$ python3 -q
>>> import numpy as np
>>> np.set_printoptions(suppress=True, linewidth=120)
>>> cent = np.array([[1, -2, 2], [1, 2, -2], [1, -1, -1]])
>>> feats = np.repeat(cent, 10 // 3, axis=0)
>>> rng = np.random.default_rng(96)
>>> feats = feats + 0.1 * rng.normal(size=feats.shape)
>>> feats.round(2)
array([[ 0.91, -1.86,  1.92],
       [ 0.82, -2.04,  2.17],
       [ 0.91, -1.9 ,  1.95],
       [ 0.92,  2.07, -1.93],
       [ 1.  ,  2.03, -2.04],
       [ 1.11,  2.05, -2.02],
       [ 1.09, -0.95, -1.18],
       [ 1.03, -1.01, -0.94],
       [ 1.14, -0.9 , -1.03]])
>>> hat = feats @ np.linalg.solve(feats.T @ feats, feats.T)
>>> np.round(np.trace(hat), 2)
np.float64(3.0)
>>> other = feats / np.linalg.norm(feats, axis=1, keepdims=True)
>>> C2 = other @ other.T
>>> np.round(np.linalg.norm(other, axis=1), 2)
array([1., 1., 1., 1., 1., 1., 1., 1., 1.])
>>> round(np.degrees(np.arccos(np.clip(C2[7, 6], -1, 1))), 2)
np.float64(6.68)
>>> np.argwhere(np.triu(np.abs(C2) > 0.95, 1))
array([[0, 1],
       [0, 2],
       [1, 2],
       [3, 4],
       [3, 5],
       [4, 5],
       [6, 7],
       [6, 8],
       [7, 8]])
>>> other = np.c_[feats[:, :2] @ np.array([[0, -1], [-2, 3]]), np.array([4, 2, 0, 3, 4, 6, 0, 3, 2])]
>>> other.round(2)
array([[ 3.71, -6.48,  4.  ],
       [ 4.08, -6.94,  2.  ],
       [ 3.8 , -6.61,  0.  ],
       [-4.14,  5.29,  3.  ],
       [-4.06,  5.1 ,  4.  ],
       [-4.11,  5.05,  6.  ],
       [ 1.9 , -3.94,  0.  ],
       [ 2.03, -4.07,  3.  ],
       [ 1.8 , -3.84,  2.  ]])
>>> np.round(np.linalg.norm(np.linalg.qr(feats)[0].T @ other, axis=0) ** 2 / ((other ** 2).sum(axis=0) + 1e-12), 2)
array([1.  , 1.  , 0.83])
>>> np.linalg.matrix_rank(other)
np.int64(3)
>>> print(np.round(np.linalg.lstsq(feats, other[:, 0])[0], 2) + 0)
[ 0. -2.  0.]
>>> hat = other @ np.linalg.solve(other.T @ other, other.T)
>>> print(np.round(np.linalg.eigvalsh(hat), 2) + 0)
[0. 0. 0. 0. 0. 0. 1. 1. 1.]
>>> print(np.allclose(hat @ hat, hat))
True
>>> np.round(hat @ other[:, 2], 2) + 0
array([4., 2., 0., 3., 4., 6., 0., 3., 2.])
>>> np.round(np.diag(hat), 2)
array([0.52, 0.25, 0.31, 0.33, 0.31, 0.47, 0.47, 0.17, 0.19])
>>> F = np.load("w.npy")
>>> print(F)
[[ 2  0  0]
 [ 0 -1  1]
 [ 0  2  1]]
>>> print(round(float(np.linalg.eigvals(F).sum().real), 2))
2.0
>>> round(float(np.linalg.det(2 * F)), 2), round(float(np.linalg.det(F)), 2)
(-48.0, -6.0)
>>> W1 = np.array([[3, 3, 0, 5, 0], [5, 5, 1, 5, 4], [2, 5, 2, 3, 2]])
>>> beta = np.array([0, 7, 9, 9, 8])
>>> H = np.maximum(F @ W1 + beta, 0)
>>> H
array([[ 6, 13,  9, 19,  8],
       [ 0,  7, 10,  7,  6],
       [12, 22, 13, 22, 18]])
>>> print((H > 0).astype(int))
[[1 1 1 1 1]
 [0 1 1 1 1]
 [1 1 1 1 1]]
>>> cent = np.array([[1, 2], [2, 1], [2, 2], [0, 1], [1, 2]])
>>> H @ cent
array([[ 58,  78],
       [ 40,  46],
       [100, 130]])
>>> (H @ cent).round(6).argmax(axis=1)
array([1, 1, 1])
>>> other = np.array([[2, -3, 4], [-2, 2, 5], [-5, 0, -2], [-3, -3, -3], [5, -5, -4]])
>>> np.vstack([H, other.T]).shape
(6, 5)
>>> H @ other
array([[ -76,  -89,  -18],
       [ -55,  -37,  -30],
       [ -61, -148,   -6]])
>>> np.einsum("ij->j", H)
array([18, 42, 32, 48, 32])
>>> other.T @ H.T
array([[ -76,  -55,  -61],
       [ -89,  -37, -148],
       [ -18,  -30,   -6]])
>>> np.einsum("ij,ij->i", H, H)
array([ 711,  234, 1605])
>>> labels = rng.permutation(3)
>>> other = F[:, labels] * rng.choice([-1, 1], 3)
>>> other
array([[ 0,  0,  2],
       [ 1,  1,  0],
       [-2,  1,  0]])
>>> left, _, vt = np.linalg.svd(F.T @ other)
>>> np.round(np.linalg.lstsq(F, other)[0], 2) + 0
array([[ 0.,  0.,  1.],
       [-1.,  0.,  0.],
       [ 0.,  1.,  0.]])
>>> np.round(left @ vt, 2) + 0
array([[ 0.,  0.,  1.],
       [-1.,  0.,  0.],
       [ 0.,  1.,  0.]])
>>> O, r_ = np.linalg.qr(other)
>>> round(float(abs(r_[0, 0])), 2), round(np.linalg.norm(other[:, 0]), 2)
(2.24, np.float64(2.24))
>>> np.allclose(r_.T @ r_, other.T @ other)
True
>>> np.round(O @ r_, 2) + 0
array([[ 0.,  0.,  2.],
       [ 1.,  1.,  0.],
       [-2.,  1.,  0.]])
>>> np.round(np.trace(O @ O.T), 2)
np.float64(3.0)
>>> O.shape, r_.shape
((3, 3), (3, 3))
>>> r_.round(2)
array([[-2.24,  0.45,  0.  ],
       [ 0.  , -1.34,  0.  ],
       [ 0.  ,  0.  ,  2.  ]])
>>> np.round(np.abs(np.diag(r_)), 2)
array([2.24, 1.34, 2.  ])
>>> W0 = np.loadtxt("case5.csv", delimiter=",")
>>> W0
array([[ 3.6 ,  0.27, -4.7 ],
       [ 2.83,  0.82, -3.21],
       [ 2.5 ,  0.93, -2.69],
       [ 2.43,  0.95, -2.59],
       [ 1.91,  1.  , -1.89],
       [ 1.69,  0.98, -1.63],
       [ 1.57,  0.95, -1.5 ],
       [ 0.77,  0.64, -0.78],
       [ 0.49,  0.46, -0.58],
       [ 6.3 ,  9.5 ,  4.22],
       [15.14, 25.21, 11.63],
       [18.47, 31.46, 14.7 ],
       [20.29, 34.91, 16.41],
       [20.97, 36.22, 17.07]])
>>> left, sv, vt = np.linalg.svd(W0, full_matrices=False)
>>> round(float(np.sqrt((sv ** 2).sum())), 2), np.round(np.linalg.norm(W0), 2)
(82.11, np.float64(82.11))
>>> sv.round(2)
array([81.5 ,  9.97,  0.64])
>>> np.round(sv / sv[0], 2)
array([1.  , 0.12, 0.01])
>>> np.round(left.T @ left, 2) + 0
array([[1., 0., 0.],
       [0., 1., 0.],
       [0., 0., 1.]])
>>> np.round(np.abs(vt[0]), 2)
array([0.47, 0.8 , 0.37])
>>> print(np.round(left.T @ W0 @ vt.T, 2) + 0)
[[81.5   0.    0.  ]
 [ 0.    9.97  0.  ]
 [ 0.    0.    0.64]]
>>> print(np.round(np.cumsum(sv ** 2) / np.sum(sv ** 2), 2))
[0.99 1.   1.  ]
>>> np.round(vt @ vt.T, 2) + 0
array([[1., 0., 0.],
       [0., 1., 0.],
       [0., 0., 1.]])
>>> np.abs(left[:, 0]).round(6).argmax()
np.int64(13)
>>> left, sv, vt = np.linalg.svd(W0)
>>> np.argmax(sv[:-1] / (sv[1:] + 1e-6)) + 1
np.int64(2)
>>> other = left[:, :2] @ np.diag(sv[:2]) @ vt[:2]
>>> round(np.abs(W0 - other).max(), 2)
np.float64(0.27)
>>> round(np.linalg.norm(W0 - other) / np.linalg.norm(W0), 2)
np.float64(0.01)
>>> np.linalg.matrix_rank(W0, rtol=0.05)
np.int64(2)
>>> Ac = W0 - W0.mean(axis=1)
Traceback (most recent call last):
  File "<python-input-74>", line 1, in <module>
    Ac = W0 - W0.mean(axis=1)
         ~~~^~~~~~~~~~~~~~~~~
ValueError: operands could not be broadcast together with shapes (14,3) (14,) 
>>> Ac = W0 - W0.mean(axis=0)
>>> left, sv, vt = np.linalg.svd(Ac, full_matrices=False)
>>> np.abs(vt[0]).argmax()
np.int64(1)
>>> sv.round(2)
array([66.27,  4.76,  0.6 ])
>>> np.linalg.matrix_rank(Ac)
np.int64(3)
>>> A = np.array([[0, -3, 0, -3], [0, -5, 0, -5], [0, -5, 0, -5]])
>>> A
array([[ 0, -3,  0, -3],
       [ 0, -5,  0, -5],
       [ 0, -5,  0, -5]])
>>> left, sv, vt = np.linalg.svd(A)
>>> V = vt[:(sv > 1e-8).sum()]
>>> vec = A[0] + -2 * A[1] + rng.integers(2) * np.eye(4)[0]
>>> vec
array([1., 7., 0., 7.])
>>> np.allclose(V.T @ V @ vec, vec)
False
>>> left, sv, vt = np.linalg.svd(A)
>>> np.argmax(sv[:-1] / (sv[1:] + 1e-6)) + 1
np.int64(1)
>>> other = left[:, :1] @ np.diag(sv[:1]) @ vt[:1]
>>> round(float(np.linalg.norm(A - other, 2)), 2), round(sv[1], 2)
(0.0, np.float64(0.0))
>>> np.round(np.linalg.norm(A - other) / np.linalg.norm(A), 2)
np.float64(0.0)
>>> np.round(np.trace(np.linalg.pinv(A) @ A), 2)
np.float64(1.0)
>>> print(np.round(A @ np.linalg.pinv(A) @ A, 2))
[[ 0. -3.  0. -3.]
 [ 0. -5.  0. -5.]
 [ 0. -5.  0. -5.]]
>>> print(np.unique(A.round(6), axis=0).shape)
(2, 4)
>>> np.allclose(A[:-1].T @ np.linalg.lstsq(A[:-1].T, A[-1])[0], A[-1])
True
>>> rk = np.linalg.matrix_rank(A)
>>> rk
np.int64(1)
>>> N = np.linalg.svd(A)[2][rk:].T
>>> np.round(N @ N.T, 2) + 0
array([[ 1. ,  0. ,  0. ,  0. ],
       [ 0. ,  0.5,  0. , -0.5],
       [ 0. ,  0. ,  1. ,  0. ],
       [ 0. , -0.5,  0. ,  0.5]])
>>> np.round(A @ N, 2) + 0
array([[0., 0., 0.],
       [0., 0., 0.],
       [0., 0., 0.]])
>>> N.shape
(4, 3)
>>> [int(np.linalg.matrix_rank(np.delete(A, i, axis=0))) for i in range(3)]
[1, 1, 1]
>>> [int(np.linalg.matrix_rank(A[:, :j + 1])) for j in range(4)]
[0, 1, 1, 1]
>>> np.linalg.matrix_rank(A.T @ A), np.linalg.matrix_rank(A @ A.T)
(np.int64(1), np.int64(1))
>>> np.linalg.matrix_rank(A, rtol=0.1)
np.int64(1)
>>> cent = np.array([[3, 3, 0], [0, 1, 2], [1, 0, 1]])
>>> m1 = (rng.random((27, 3)) < 0.25) @ cent
>>> print(m1)
[[3 4 2]
 [0 0 0]
 [0 0 0]
 [0 0 0]
 [1 0 1]
 [0 0 0]
 [0 0 0]
 [0 1 2]
 [1 1 3]
 [4 3 1]
 [0 1 2]
 [4 3 1]
 [0 0 0]
 [0 0 0]
 [0 1 2]
 [0 0 0]
 [0 1 2]
 [1 0 1]
 [0 1 2]
 [0 0 0]
 [0 0 0]
 [0 0 0]
 [1 0 1]
 [1 0 1]
 [0 1 2]
 [0 0 0]
 [1 0 1]]
>>> # row 2 repeats row 1
>>> d = np.linalg.norm(m1[:, None] - m1[None], axis=-1)
>>> np.round(np.linalg.norm(m1, axis=1), 2)
array([5.39, 0.  , 0.  , 0.  , 1.41, 0.  , 0.  , 2.24, 3.32, 5.1 , 2.24, 5.1 , 0.  , 0.  , 2.24, 0.  , 2.24, 1.41,
       2.24, 0.  , 0.  , 0.  , 1.41, 1.41, 2.24, 0.  , 1.41])
>>> d[8].round(2)
array([3.74, 3.32, 3.32, 3.32, 2.24, 3.32, 3.32, 1.41, 0.  , 4.12, 1.41, 4.12, 3.32, 3.32, 1.41, 3.32, 1.41, 2.24,
       1.41, 3.32, 3.32, 3.32, 2.24, 2.24, 1.41, 3.32, 2.24])
>>> np.unravel_index(d.round(6).argmax(), d.shape)
(np.int64(0), np.int64(1))
>>> d.mean(axis=1).argmax()
np.int64(0)
>>> d[8].round(6).argsort(kind="stable")[:4]
array([ 8,  7, 10, 14])
>>> print(d.shape)
(27, 27)
>>> np.flatnonzero(d[8] < d.mean() / 2)
array([8])
>>> K = np.array([[1.0, 0.9, 0.81, 0.73],
...     [0.9, 1.0, 0.9, 0.81],
...     [0.81, 0.9, 1.0, 0.9],
...     [0.73, 0.81, 0.9, 1.0]])
>>> np.kron(np.eye(2, dtype=int), K)
array([[1.  , 0.9 , 0.81, 0.73, 0.  , 0.  , 0.  , 0.  ],
       [0.9 , 1.  , 0.9 , 0.81, 0.  , 0.  , 0.  , 0.  ],
       [0.81, 0.9 , 1.  , 0.9 , 0.  , 0.  , 0.  , 0.  ],
       [0.73, 0.81, 0.9 , 1.  , 0.  , 0.  , 0.  , 0.  ],
       [0.  , 0.  , 0.  , 0.  , 1.  , 0.9 , 0.81, 0.73],
       [0.  , 0.  , 0.  , 0.  , 0.9 , 1.  , 0.9 , 0.81],
       [0.  , 0.  , 0.  , 0.  , 0.81, 0.9 , 1.  , 0.9 ],
       [0.  , 0.  , 0.  , 0.  , 0.73, 0.81, 0.9 , 1.  ]])
>>> np.round(np.linalg.det(K[::-1]), 2)
np.float64(0.01)
>>> np.round(np.poly(K), 2)
array([ 1.  , -4.  ,  1.72, -0.2 ,  0.01])
>>> print(round(float(np.linalg.det(2 * K)), 2), round(np.linalg.det(K), 2))
0.11 0.01
>>> np.einsum("ii->", K)
np.float64(4.0)
